In [1]: import numpy as np

In [2]: from numpy import linalg as LA

In [3]: np.set_printoptions(precision=2, suppress=True, linewidth=120, sign=" ")

In [4]: M = np.load("block6.npy")

In [5]: print(M)
[[-0.5   0.4  -0.3   0.82  0.3  -0.6   0.8  -0.4  -0.6   1.2   1.  ]
 [-0.4  -1.5  -1.4  -2.98 -1.9  -1.6  -0.2   0.4   0.3  -0.7  -0.2 ]
 [-0.7   0.6  -0.7   1.18  0.   -1.3   1.3   1.2   2.8   0.4  -1.2 ]
 [ 0.9   0.8  -1.9   1.59  1.    1.8  -0.8   0.9   1.6   0.5  -0.6 ]
 [ 0.    0.8  -0.2   1.6  -1.7  -1.2  -0.3   0.2  -0.7  -0.1  -0.3 ]
 [ 0.1   1.8   0.7   3.59 -0.4   1.5   1.4  -1.5   1.5   0.6  -0.1 ]
 [-0.1   0.    0.3  -0.01 -1.1   0.9   0.2  -0.7   0.3   1.1  -1.5 ]
 [ 0.9   0.9   0.4   1.78  1.   -0.3  -0.7  -1.1  -0.4  -0.6  -0.4 ]
 [ 0.4  -0.3   1.8  -0.54  0.6  -0.4   0.8  -0.7  -0.1  -0.5   1.  ]
 [ 1.8   0.5   0.4   1.03 -0.8   1.4  -1.3  -0.5   0.2   1.9   0.5 ]
 [-1.   -1.1   1.5  -2.19  0.9  -0.1  -0.1  -0.5   0.7  -0.6   0.3 ]
 [ 1.2  -0.7   0.4  -1.39  0.   -0.6  -0.8   0.   -0.2   2.1   0.9 ]
 [ 0.5   0.7  -0.6   1.4   0.4   0.4  -1.   -1.1  -0.5  -0.5   1.5 ]
 [ 1.7   0.1  -0.8   0.16  2.   -0.8  -0.1   1.9  -1.    1.4   0.9 ]
 [-0.5  -1.1  -0.2  -2.19  1.4  -0.9  -1.1   1.2   0.4  -1.1   1.6 ]
 [-0.2   0.7   0.8   1.44  0.    0.3   0.4  -0.5  -1.2   0.4   0.8 ]
 [ 1.7   2.3  -0.2   4.59  1.8  -1.3   1.1   1.1  -1.1   0.2  -0.8 ]
 [ 0.1  -0.7   0.6  -1.4   2.8   0.9   1.8   1.   -1.   -0.9   0.1 ]
 [ 0.    0.4  -2.    0.81  1.8  -1.    1.7  -0.5  -1.6   1.2  -0.3 ]
 [-0.7   1.1  -0.4   2.24  0.9   1.    0.3   2.    0.5  -0.9   1.4 ]
 [-0.7   0.2   0.8   0.4  -2.1   0.8  -0.1   0.5   0.   -0.8   0.9 ]
 [-0.4  -0.9  -1.1  -1.79  0.2   0.9   0.4  -1.5  -0.4   0.8  -1.3 ]
 [-1.1  -0.2  -0.2  -0.41  0.6   0.7   1.6  -0.7   0.7   1.4  -0.5 ]
 [-1.5   0.1  -1.7   0.22  0.3  -2.6   0.2  -2.9  -1.8  -0.9   0.9 ]
 [-1.    0.1   2.    0.19 -0.3   0.6   0.6  -1.3  -1.8  -1.    0.  ]
 [-0.1  -0.3   0.8  -0.61 -2.2   0.8   2.5   0.1  -0.4   1.1  -0.4 ]
 [-0.7   0.5   0.2   0.97 -2.   -0.8  -0.2  -2.    0.6   0.1   1.8 ]
 [ 0.2   0.7   0.    1.41  0.7   1.7   1.1   0.3   2.1   0.1  -0.6 ]
 [ 0.    0.6   0.7   1.2   0.6  -0.4  -0.3  -2.   -0.2   0.5   2.  ]
 [ 1.    0.5  -0.5   1.01 -0.7  -1.5  -0.1  -1.4  -0.1  -0.6   0.2 ]
 [-0.7  -0.8  -1.   -1.59  0.1  -0.3  -1.   -0.5   0.4  -2.2   1.3 ]
 [-1.7  -1.2  -0.2  -2.37 -1.2   1.7   0.2  -0.5   1.4   1.    3.4 ]]

In [6]: rng = np.random.default_rng(485697)

In [7]: labels = rng.permutation(11)

In [8]: out = M[:, labels] * rng.choice([-1, 1], 11)

In [9]: print(out)
[[-0.6   0.4  -1.2  -0.3   0.4   0.5  -0.3   0.82 -1.    0.6  -0.8 ]
 [-1.6  -1.5   0.7  -1.4  -0.4   0.4   1.9  -2.98  0.2  -0.3   0.2 ]
 [-1.3   0.6  -0.4  -0.7  -1.2   0.7  -0.    1.18  1.2  -2.8  -1.3 ]
 [ 1.8   0.8  -0.5  -1.9  -0.9  -0.9  -1.    1.59  0.6  -1.6   0.8 ]
 [-1.2   0.8   0.1  -0.2  -0.2  -0.    1.7   1.6   0.3   0.7   0.3 ]
 [ 1.5   1.8  -0.6   0.7   1.5  -0.1   0.4   3.59  0.1  -1.5  -1.4 ]
 [ 0.9   0.   -1.1   0.3   0.7   0.1   1.1  -0.01  1.5  -0.3  -0.2 ]
 [-0.3   0.9   0.6   0.4   1.1  -0.9  -1.    1.78  0.4   0.4   0.7 ]
 [-0.4  -0.3   0.5   1.8   0.7  -0.4  -0.6  -0.54 -1.    0.1  -0.8 ]
 [ 1.4   0.5  -1.9   0.4   0.5  -1.8   0.8   1.03 -0.5  -0.2   1.3 ]
 [-0.1  -1.1   0.6   1.5   0.5   1.   -0.9  -2.19 -0.3  -0.7   0.1 ]
 [-0.6  -0.7  -2.1   0.4  -0.   -1.2  -0.   -1.39 -0.9   0.2   0.8 ]
 [ 0.4   0.7   0.5  -0.6   1.1  -0.5  -0.4   1.4  -1.5   0.5   1.  ]
 [-0.8   0.1  -1.4  -0.8  -1.9  -1.7  -2.    0.16 -0.9   1.    0.1 ]
 [-0.9  -1.1   1.1  -0.2  -1.2   0.5  -1.4  -2.19 -1.6  -0.4   1.1 ]
 [ 0.3   0.7  -0.4   0.8   0.5   0.2  -0.    1.44 -0.8   1.2  -0.4 ]
 [-1.3   2.3  -0.2  -0.2  -1.1  -1.7  -1.8   4.59  0.8   1.1  -1.1 ]
 [ 0.9  -0.7   0.9   0.6  -1.   -0.1  -2.8  -1.4  -0.1   1.   -1.8 ]
 [-1.    0.4  -1.2  -2.    0.5  -0.   -1.8   0.81  0.3   1.6  -1.7 ]
 [ 1.    1.1   0.9  -0.4  -2.    0.7  -0.9   2.24 -1.4  -0.5  -0.3 ]
 [ 0.8   0.2   0.8   0.8  -0.5   0.7   2.1   0.4  -0.9  -0.    0.1 ]
 [ 0.9  -0.9  -0.8  -1.1   1.5   0.4  -0.2  -1.79  1.3   0.4  -0.4 ]
 [ 0.7  -0.2  -1.4  -0.2   0.7   1.1  -0.6  -0.41  0.5  -0.7  -1.6 ]
 [-2.6   0.1   0.9  -1.7   2.9   1.5  -0.3   0.22 -0.9   1.8  -0.2 ]
 [ 0.6   0.1   1.    2.    1.3   1.    0.3   0.19 -0.    1.8  -0.6 ]
 [ 0.8  -0.3  -1.1   0.8  -0.1   0.1   2.2  -0.61  0.4   0.4  -2.5 ]
 [-0.8   0.5  -0.1   0.2   2.    0.7   2.    0.97 -1.8  -0.6   0.2 ]
 [ 1.7   0.7  -0.1   0.   -0.3  -0.2  -0.7   1.41  0.6  -2.1  -1.1 ]
 [-0.4   0.6  -0.5   0.7   2.   -0.   -0.6   1.2  -2.    0.2   0.3 ]
 [-1.5   0.5   0.6  -0.5   1.4  -1.    0.7   1.01 -0.2   0.1   0.1 ]
 [-0.3  -0.8   2.2  -1.    0.5   0.7  -0.1  -1.59 -1.3  -0.4   1.  ]
 [ 1.7  -1.2  -1.   -0.2   0.5   1.7   1.2  -2.37 -3.4  -1.4  -0.2 ]]

In [10]: Uu, _, VT = LA.svd(M.T @ out)

In [11]: print(np.round(Uu @ VT, 2) + 0)
[[ 0.  0.  0.  0.  0. -1.  0.  0.  0.  0.  0.]
 [ 0.  1.  0.  0.  0.  0.  0.  0.  0.  0.  0.]
 [ 0.  0.  0.  1.  0.  0.  0.  0.  0.  0.  0.]
 [ 0.  0.  0.  0.  0.  0.  0.  1.  0.  0.  0.]
 [ 0.  0.  0.  0.  0.  0. -1.  0.  0.  0.  0.]
 [ 1.  0.  0.  0.  0.  0.  0.  0.  0.  0.  0.]
 [ 0.  0.  0.  0.  0.  0.  0.  0.  0.  0. -1.]
 [ 0.  0.  0.  0. -1.  0.  0.  0.  0.  0.  0.]
 [ 0.  0.  0.  0.  0.  0.  0.  0.  0. -1.  0.]
 [ 0.  0. -1.  0.  0.  0.  0.  0.  0.  0.  0.]
 [ 0.  0.  0.  0.  0.  0.  0.  0. -1.  0.  0.]]

In [12]: print(labels)
[  5   1   9   2   7   0   4   3  10   8   6]
